% ipython --no-banner

In [1]: import numpy as np

In [2]: np.set_printoptions(suppress=True, linewidth=200)

In [3]: tidy = lambda a: np.round(a, 2) + 0

In [4]: W0 = np.load("layer15.npy")

In [5]: W0
Out[5]: 
array([[-0.4 ,  8.49,  1.7 ],
       [ 2.9 , -3.37, -0.7 ],
       [ 1.7 , -2.5 , -0.5 ],
       [ 0.4 , -1.01, -0.2 ],
       [ 1.  ,  1.99,  0.4 ],
       [ 1.3 , -1.46, -0.3 ],
       [ 1.5 ,  4.98,  1.  ],
       [-0.3 ,  5.  ,  1.  ],
       [ 1.6 ,  4.98,  1.  ],
       [ 0.3 ,  5.01,  1.  ],
       [-0.7 , -2.49, -0.5 ],
       [ 0.  , -0.53, -0.1 ],
       [-0.6 ,  5.55,  1.1 ],
       [ 1.8 , -1.45, -0.3 ],
       [ 0.4 ,  2.53,  0.5 ],
       [ 1.2 ,  9.45,  1.9 ],
       [ 0.3 , -0.1 ,  0.  ],
       [ 1.6 , -0.96, -0.2 ],
       [ 0.1 , -3.46, -0.7 ],
       [ 1.2 ,  2.5 ,  0.5 ],
       [ 0.4 ,  2.98,  0.6 ]])

In [6]: d = np.linalg.norm(W0[:, None] - W0[None], axis=-1)

In [7]: d[10].round(6).argsort(kind="stable")[:4]
Out[7]: array([10, 18,  3, 11])

In [8]: (d + 1e9 * np.eye(21)).round(6).argmin(axis=1)
Out[8]: array([15,  2, 13, 11, 19, 13,  8,  9,  6,  7, 18, 16,  7,  5, 20,  0, 11, 13, 10,  4, 14])

In [9]: np.unravel_index(d.round(6).argmax(), d.shape)
Out[9]: (np.int64(15), np.int64(18))

In [10]: tidy(d[:5, :5])
Out[10]: 
array([[ 0.  , 12.54, 11.4 ,  9.72,  6.77],
       [12.54,  0.  ,  1.5 ,  3.47,  5.79],
       [11.4 ,  1.5 ,  0.  ,  2.  ,  4.63],
       [ 9.72,  3.47,  2.  ,  0.  ,  3.12],
       [ 6.77,  5.79,  4.63,  3.12,  0.  ]])

In [11]: round(np.log10(np.linalg.cond(W0)))
Out[11]: 3

In [12]: tidy(np.linalg.norm(W0, 2) / np.linalg.norm(W0))
Out[12]: np.float64(0.96)

In [13]: np.argsort(-np.linalg.norm(W0, axis=0).round(6), kind="stable")[:3]
Out[13]: array([1, 0, 2])

In [14]: [round(float(x), 2) for x in np.linalg.svd(W0, compute_uv=False)[:3]]
Out[14]: [19.35, 5.39, 0.04]

In [15]: Y = np.array([[1, 0, 2, 3], [0, 0, 3, 3], [2, 2, 2, 3], [2, 3, 0, 2]])

In [16]: E = np.triu(Y)

In [17]: E
Out[17]: 
array([[1, 0, 2, 3],
       [0, 0, 3, 3],
       [0, 0, 2, 3],
       [0, 0, 0, 2]])

In [18]: def softmax(z):
    ...:     e = np.exp(z - z.max(axis=-1, keepdims=True))
    ...:     return e / e.sum(axis=-1, keepdims=True)
    ...: 

In [19]: tidy(softmax(E[1]))
Out[19]: array([0.02, 0.02, 0.48, 0.48])

In [20]: tidy(softmax(E[1] + 5))
Out[20]: array([0.02, 0.02, 0.48, 0.48])

In [21]: tidy(softmax(10 * E[1]))
Out[21]: array([0. , 0. , 0.5, 0.5])

In [22]: softmax(E).sum(axis=1)
Out[22]: array([1., 1., 1., 1.])

In [23]: scores = E @ E.T / np.sqrt(4)

In [24]: softmax(scores).round(6).argmax(axis=1)
Out[24]: array([1, 1, 1, 0])

In [25]: print(tidy(softmax(scores + np.triu(np.full(scores.shape, -np.inf), 1))))
[[1.   0.   0.   0.  ]
 [0.18 0.82 0.   0.  ]
 [0.21 0.58 0.21 0.  ]
 [0.3  0.3  0.3  0.11]]

In [26]: np.linalg.cond(E) > 100
Out[26]: np.True_

In [27]: [round(float(x), 2) for x in np.linalg.svd(E, compute_uv=False)[:3]]
Out[27]: [6.81, 1.37, 0.84]

In [28]: np.argsort(-np.linalg.norm(E, axis=0).round(6), kind="stable")[:3]
Out[28]: array([3, 2, 0])

In [29]: np.linalg.matrix_rank(E, rtol=0.1)
Out[29]: np.int64(3)

In [30]: gram = E.T @ E

In [31]: np.trace(gram), (E ** 2).sum()
Out[31]: (np.int64(49), np.int64(49))

In [32]: np.allclose(gram, gram.T)
Out[32]: True

In [33]: np.diag(gram)
Out[33]: array([ 1,  0, 17, 31])

In [34]: (E @ E.T).shape
Out[34]: (4, 4)

In [35]: (E - E.T) / 2
Out[35]: 
array([[ 0. ,  0. ,  1. ,  1.5],
       [ 0. ,  0. ,  1.5,  1.5],
       [-1. , -1.5,  0. ,  1.5],
       [-1.5, -1.5, -1.5,  0. ]])

In [36]: E @ E
Out[36]: 
array([[ 1,  0,  6, 15],
       [ 0,  0,  6, 15],
       [ 0,  0,  4, 12],
       [ 0,  0,  0,  4]])

In [37]: tidy(np.sort(np.abs(np.linalg.eigvals(E))))
Out[37]: array([0., 1., 2., 2.])

In [38]: print(np.allclose(E, E.T))
False

In [39]: np.linalg.matrix_power(E, 4)
Out[39]: 
array([[  1,   0,  30, 147],
       [  0,   0,  24, 132],
       [  0,   0,  16,  96],
       [  0,   0,   0,  16]])

In [40]: np.trace(E)
Out[40]: np.int64(5)

In [41]: feats = np.array([[-0.24, -0.04, 0.28],
    ...:     [-1.54, -0.01, 3.08],
    ...:     [0.87, -0.01, -1.75],
    ...:     [-0.74, 0.0, 1.57],
    ...:     [0.34, 0.07, -0.62],
    ...:     [0.44, -0.02, -0.66],
    ...:     [0.33, -0.1, -0.67],
    ...:     [0.18, -0.04, -0.43],
    ...:     [0.17, 0.01, -0.23],
    ...:     [-0.02, 0.06, 0.08],
    ...:     [0.04, -0.07, -0.3],
    ...:     [-1.16, -0.03, 2.44],
    ...:     [-0.52, 0.06, 0.92]])

In [42]: vec = np.array([-8, -2, 6])

In [43]: rhs = feats @ vec

In [44]: tidy(rhs)
Out[44]: array([  3.68,  30.82, -17.44,  15.34,  -6.58,  -7.44,  -6.46,  -3.94,  -2.76,   0.52,  -1.98,  23.98,   9.56])

In [45]: np.linalg.solve(feats, rhs)
LinAlgError: Last 2 dimensions of the array must be square


In [46]: print(tidy(np.linalg.pinv(feats) @ feats))
[[1. 0. 0.]
 [0. 1. 0.]
 [0. 0. 1.]]

In [47]: print(tidy(np.linalg.solve(feats.T @ feats, feats.T @ rhs)))
[-8. -2.  6.]

In [48]: rng = np.random.default_rng(71)

In [49]: rhs = rhs + 0.05 * rng.normal(size=13)

In [50]: print(tidy(rhs))
[  3.68  30.85 -17.45  15.34  -6.55  -7.41  -6.44  -4.01  -2.79   0.5   -1.94  23.98   9.54]

In [51]: coef, *_ = np.linalg.lstsq(feats, rhs)

In [52]: tidy(np.linalg.norm(rhs - feats @ coef))
Out[52]: np.float64(0.1)

In [53]: K = np.load("m.npy")

In [54]: K
Out[54]: 
array([[ 7.75, -7.59],
       [-8.48,  6.78],
       [ 8.03, -6.78],
       [ 0.01, -0.06]])

In [55]: print([round(float(x), 2) for x in np.linalg.svd(K, compute_uv=False)[:3]])
[18.58, 0.8]

In [56]: np.linalg.matrix_rank(K, rtol=0.1)
Out[56]: np.int64(1)

In [57]: np.linalg.cond(K) > 100
Out[57]: np.False_

In [58]: tidy(np.abs(np.linalg.svd(K)[2][-1]))
Out[58]: array([0.66, 0.75])

In [59]: np.argsort(-np.linalg.norm(K, axis=0).round(6), kind="stable")[:3]
Out[59]: array([0, 1])

In [60]: A = np.load("data.npy")

In [61]: A
Out[61]: 
array([[-4,  6, -7],
       [ 6, -4,  6],
       [-7,  6, -4]])

In [62]: r0 = np.array([0, -2, -2])

In [63]: Y = A + np.outer(r0, np.eye(3)[2])

In [64]: tidy(np.linalg.det(Y) / np.linalg.det(A)), tidy(1 + np.linalg.solve(A, r0)[2])
Out[64]: (np.float64(0.1), np.float64(0.1))

In [65]: Y = np.linalg.invert(A)
AttributeError: module 'numpy.linalg' has no attribute 'invert'


In [66]: Y = np.linalg.inv(A)

In [67]: tidy(A @ Y)
Out[67]: 
array([[1., 0., 0.],
       [0., 1., 0.],
       [0., 0., 1.]])

In [68]: tidy(np.linalg.slogdet(A)[0])
Out[68]: np.float64(-1.0)

In [69]: tidy(np.linalg.det(A) * np.linalg.det(Y))
Out[69]: np.float64(1.0)

In [70]: (np.abs(Y) > 1e-9).astype(int)
Out[70]: 
array([[1, 1, 1],
       [1, 1, 1],
       [1, 1, 1]])

In [71]: w, V = np.linalg.eigh(A)

In [72]: tidy(np.linalg.eigvalsh(A + -1 * np.eye(3)))
Out[72]: array([-17.68,   0.68,   2.  ])

In [73]: (w > 1e-8).sum(), (w < -1e-8).sum()
Out[73]: (np.int64(2), np.int64(1))

In [74]: tidy(np.linalg.eigvalsh(A @ A))
Out[74]: array([  2.82,   9.  , 278.18])

In [75]: tidy(V.T @ A @ V)
Out[75]: 
array([[-16.68,   0.  ,   0.  ],
       [  0.  ,   1.68,   0.  ],
       [  0.  ,   0.  ,   3.  ]])

In [76]: Y = np.array([[2, 2], [3, 2], [2, 0]])

In [77]: print(np.linalg.matrix_rank(A @ Y))
2

In [78]: np.linalg.matrix_rank(np.vstack([A, Y.T]))
Out[78]: np.int64(3)

In [79]: np.einsum("ij,ij->", A, Y)
ValueError: operands could not be broadcast together with remapped shapes [original->remapped]: (3,3)->(3,3) (3,2)->(3,2) 


In [80]: A @ Y
Out[80]: 
array([[-4,  4],
       [12,  4],
       [-4, -2]])

In [81]: vec = np.array([1, 3, 2])

In [82]: rhs = A @ vec

In [83]: coef, lr = np.zeros(3), 1 / np.linalg.norm(A, 2) ** 2

In [84]: for i in range(4):
    ...:     coef -= lr * A.T @ (A @ coef - rhs)
    ...:     if i % 1 == 0: print(i, round(np.linalg.norm(A @ coef - rhs), 2))
    ...: 
0 6.44
1 6.36
2 6.28
3 6.21

In [85]: tidy(coef)
Out[85]: array([0.05, 0.07, 0.17])

In [86]: F = np.loadtxt("mat.csv", delimiter=",")

In [87]: F
Out[87]: 
array([[ -4.07,   8.25,  -2.82],
       [  4.86,  20.36,  -8.82],
       [  1.93,  -2.61, -12.22],
       [-19.7 ,   3.06,  -3.9 ],
       [ 12.09,   0.9 ,  -5.74],
       [  0.16,   1.19,  15.54],
       [-25.75,   8.75,  -3.85],
       [-21.12,  -5.99,   5.84],
       [ -5.35,   0.14,  23.95],
       [ -2.57,  11.06,  18.52],
       [-13.33,   2.84, -11.65],
       [ 10.86,  -7.62,  -1.29],
       [-12.86,   6.08,  -6.52],
       [  3.83,  -7.79,  12.86],
       [ -8.34,   0.11,   0.38],
       [ -2.97,  14.71,   3.74],
       [ 14.75,  -9.33,   0.  ],
       [ -0.18,  -9.22,  -0.02]])

In [88]: Xs = F - F.mean(axis=0)

In [89]: V = np.linalg.svd(Xs)[2][:2]

In [90]: Y = Xs - Xs @ V.T @ V

In [91]: tidy(np.linalg.norm(Y) / np.linalg.norm(Xs))
Out[91]: np.float64(0.45)

In [92]: tidy(Y.std(axis=0))
Out[92]: array([2.27, 7.18, 1.43])

In [93]: z = rng.permutation(3)

In [94]: Y = F[:, z] * rng.choice([-1, 1], 3)

In [95]: Y
Out[95]: 
array([[  2.82,  -4.07,   8.25],
       [  8.82,   4.86,  20.36],
       [ 12.22,   1.93,  -2.61],
       [  3.9 , -19.7 ,   3.06],
       [  5.74,  12.09,   0.9 ],
       [-15.54,   0.16,   1.19],
       [  3.85, -25.75,   8.75],
       [ -5.84, -21.12,  -5.99],
       [-23.95,  -5.35,   0.14],
       [-18.52,  -2.57,  11.06],
       [ 11.65, -13.33,   2.84],
       [  1.29,  10.86,  -7.62],
       [  6.52, -12.86,   6.08],
       [-12.86,   3.83,  -7.79],
       [ -0.38,  -8.34,   0.11],
       [ -3.74,  -2.97,  14.71],
       [ -0.  ,  14.75,  -9.33],
       [  0.02,  -0.18,  -9.22]])

In [96]: Uu, _, VT = np.linalg.svd(F.T @ Y)

In [97]: tidy(np.linalg.lstsq(F, Y)[0])
Out[97]: 
array([[ 0.,  1.,  0.],
       [ 0.,  0.,  1.],
       [-1.,  0.,  0.]])

In [98]: M = np.load("test8.npy")

In [99]: M
Out[99]: 
array([[ 1, -2,  4, -8],
       [ 1, -1,  1, -1],
       [ 1,  0,  0,  0],
       [ 1,  1,  1,  1]])

In [100]: q, V = np.linalg.qr(M[:, :2])[0], np.linalg.qr(M[:, 2:])[0]

In [101]: sigma = np.linalg.svd(q.T @ V, compute_uv=False)

In [102]: (sigma > 0.9).sum()
Out[102]: np.int64(1)

In [103]: tidy(sigma)
Out[103]: array([0.93, 0.83])

In [104]: Uu, sigma, VT = np.linalg.svd(E)

In [105]: V = VT[:(sigma > 1e-8).sum()]

In [106]: vec = E[3] + 4 * E[2] + rng.integers(2) * np.eye(4)[3]

In [107]: vec
Out[107]: array([ 0.,  0.,  8., 14.])

In [108]: tidy(np.linalg.norm(vec - V.T @ V @ vec))
Out[108]: np.float64(0.0)

In [109]: tidy(V.T @ V)
Out[109]: 
array([[1., 0., 0., 0.],
       [0., 0., 0., 0.],
       [0., 0., 1., 0.],
       [0., 0., 0., 1.]])

In [110]: print(np.allclose(V.T @ V @ vec, vec))
True

In [111]: vec = np.array([-3, 1, 2, 3])

In [112]: rhs = M @ vec

In [113]: coef, lr = np.zeros(4), 1 / np.linalg.norm(M, 2) ** 2

In [114]: for i in range(50):
     ...:     coef -= lr * M.T @ (M @ coef - rhs)
     ...:     if i % 10 == 0: print(i, round(np.linalg.norm(M @ coef - rhs), 2))
     ...: 
0 3.42
10 3.05
20 2.75
30 2.48
40 2.26

In [115]: tidy(np.linalg.cond(M))
Out[115]: np.float64(17.32)

In [116]: J = np.array([[1.0, 0.2, 0.04], [0.2, 1.0, 0.2], [0.04, 0.2, 1.0]])

In [117]: print(J)
[[1.   0.2  0.04]
 [0.2  1.   0.2 ]
 [0.04 0.2  1.  ]]

In [118]: vec = np.ones(3)

In [119]: for _ in range(5):
     ...:     vec = J @ vec
     ...:     vec /= np.linalg.norm(vec)
     ...:     print(round(vec @ J @ vec, 2))
     ...: 
1.3
1.3
1.3
1.3
1.3

In [120]: tidy(np.linalg.eigvalsh(J)[-1])
Out[120]: np.float64(1.3)

In [121]: vec = np.array([-6, 2, 4])

In [122]: rhs = J @ vec

In [123]: print(tidy(rhs))
[-5.44  1.6   4.16]

In [124]: tidy(np.linalg.solve(J, rhs + J[:, 1]))
Out[124]: array([-6.,  3.,  4.])

In [125]: Y = np.array([[-1, -1], [0, 3]])

In [126]: Z = np.kron(Y, E)

In [127]: Z
Out[127]: 
array([[-1,  0, -2, -3, -1,  0, -2, -3],
       [ 0,  0, -3, -3,  0,  0, -3, -3],
       [ 0,  0, -2, -3,  0,  0, -2, -3],
       [ 0,  0,  0, -2,  0,  0,  0, -2],
       [ 0,  0,  0,  0,  3,  0,  6,  9],
       [ 0,  0,  0,  0,  0,  0,  9,  9],
       [ 0,  0,  0,  0,  0,  0,  6,  9],
       [ 0,  0,  0,  0,  0,  0,  0,  6]])

In [128]: z = rng.permutation(8)

In [129]: print(z)
[2 1 5 7 3 6 0 4]

In [130]: Y = Z[z][:, z]

In [131]: np.diag(Y)
Out[131]: array([-2,  0,  0,  6, -2,  6, -1,  3])

In [132]: print(tidy(np.sort(np.abs(np.linalg.eigvals(Y)))))
[0. 0. 1. 2. 2. 3. 6. 6.]

In [133]: print(np.trace(Y))
10
